In [1]: import numpy as np

In [2]: from numpy import linalg as LA

In [3]: np.set_printoptions(suppress=True, linewidth=140)

In [4]: q, _ = LA.qr(np.array([[0.1, -0.1, -0.2, 0.3, -1.2],
   ...:     [-0.3, -1.2, 0.1, 1.2, 2.4],
   ...:     [-0.7, -0.5, -0.6, -0.7, -0.2],
   ...:     [0.1, 1.2, -0.5, 1.7, 0.6],
   ...:     [-0.8, 0.8, -1.0, -0.7, 0.9]]))

In [5]: A = q[:, :4]

In [6]: A.round(2)
Out[6]: 
array([[-0.09, -0.06, -0.85,  0.31],
       [ 0.27, -0.6 , -0.12, -0.7 ],
       [ 0.63, -0.21, -0.29,  0.24],
       [-0.09,  0.61, -0.41, -0.59],
       [ 0.72,  0.47,  0.14,  0.02]])

In [7]: def softmax(z):
   ...:     e = np.exp(z - z.max(axis=-1, keepdims=True))
   ...:     return e / e.sum(axis=-1, keepdims=True)
   ...: 

In [8]: np.round(softmax(A).sum(axis=1), 2)
Out[8]: array([1., 1., 1., 1., 1.])

In [9]: np.round(softmax(A[3] + -3), 2)
Out[9]: array([0.23, 0.46, 0.17, 0.14])

In [10]: np.round(softmax(A[3]), 2)
Out[10]: array([0.23, 0.46, 0.17, 0.14])

In [11]: scores = A @ A.T / np.sqrt(4)

In [12]: np.round(softmax(scores)[3] @ A, 2)
Out[12]: array([ 0.25,  0.11, -0.31, -0.19])

In [13]: hat = A @ LA.solve(A.T @ A, A.T)

In [14]: np.trace(hat)
Out[14]: np.float64(4.0)

In [15]: LA.matrix_rank(np.eye(5) - hat)
Out[15]: np.int64(1)

In [16]: vec = np.array([-5, 8, -6, -6])

In [17]: h = np.maximum(A @ vec, 0)

In [18]: h.round(2)
Out[18]: array([ 3.18,  0.  ,  0.  , 11.35,  0.  ])

In [19]: np.round(np.maximum(A @ vec, 0) - np.maximum(-A @ vec, 0), 2)
Out[19]: array([ 3.18, -1.16, -4.49, 11.35, -0.78])

In [20]: np.flatnonzero(h > 1e-9)
Out[20]: array([0, 3])
